% python3 -q
>>> import numpy as np
>>> np.set_printoptions(precision=1, suppress=True, linewidth=120, legacy="1.25")
>>> rng = np.random.default_rng(54834)
>>> W0 = np.array([[2, 0, 1, 2, 0, -1, -1, 1, -2, 0, 0, -1],
...     [1, 2, -1, -2, 2, 0, -2, -2, -2, -1, -1, 2],
...     [0, 2, -2, 1, -1, 1, 0, -2, 1, 2, -2, -2],
...     [-1, 1, 2, 0, 1, 2, 1, -1, -2, 1, 1, -1],
...     [2, -1, 2, 2, 1, 2, 1, 2, -1, 1, 2, 0],
...     [-1, -2, 1, 2, 1, -2, -2, 0, 1, 0, 2, -2],
...     [-2, 2, 1, 1, 2, 1, 0, 0, -1, 2, 1, -2],
...     [-2, 1, -1, 1, 0, 0, -2, -2, 1, 1, 1, 2],
...     [2, 2, 2, -2, -1, -2, 0, 0, -2, 0, 0, 0],
...     [0, 0, -2, -1, 0, -2, -2, 0, 2, -2, 0, 1],
...     [-2, -1, 1, 2, 0, 0, 0, -1, 2, -2, 2, 1],
...     [1, -2, -2, -2, 0, -2, -2, 1, -2, -2, 1, -2]]) * (rng.random((12, 12)) < 0.3)
>>> W0
array([[ 0,  0,  0,  2,  0,  0,  0,  1,  0,  0,  0,  0],
       [ 0,  0, -1,  0,  2,  0, -2,  0,  0,  0,  0,  0],
       [ 0,  2, -2,  0, -1,  0,  0,  0,  0,  2, -2, -2],
       [-1,  0,  0,  0,  1,  0,  0,  0, -2,  0,  1,  0],
       [ 0,  0,  0,  2,  0,  2,  0,  2, -1,  1,  0,  0],
       [-1,  0,  0,  2,  1,  0, -2,  0,  0,  0,  0, -2],
       [ 0,  0,  0,  1,  0,  1,  0,  0, -1,  0,  1,  0],
       [ 0,  1,  0,  0,  0,  0, -2, -2,  0,  0,  0,  2],
       [ 2,  0,  0,  0,  0,  0,  0,  0,  0,  0,  0,  0],
       [ 0,  0,  0,  0,  0,  0,  0,  0,  2,  0,  0,  0],
       [ 0, -1,  0,  2,  0,  0,  0,  0,  0,  0,  2,  0],
       [ 1,  0, -2,  0,  0,  0,  0,  1, -2,  0,  0,  0]])
>>> round(np.abs(np.linalg.eigvals(W0)).max(), 1)
3.5
>>> print(np.allclose(W0, W0.T))
False
>>> np.allclose(W0 @ W0.T, W0.T @ W0)
False
>>> round(np.linalg.det(W0), 1)
-928.0
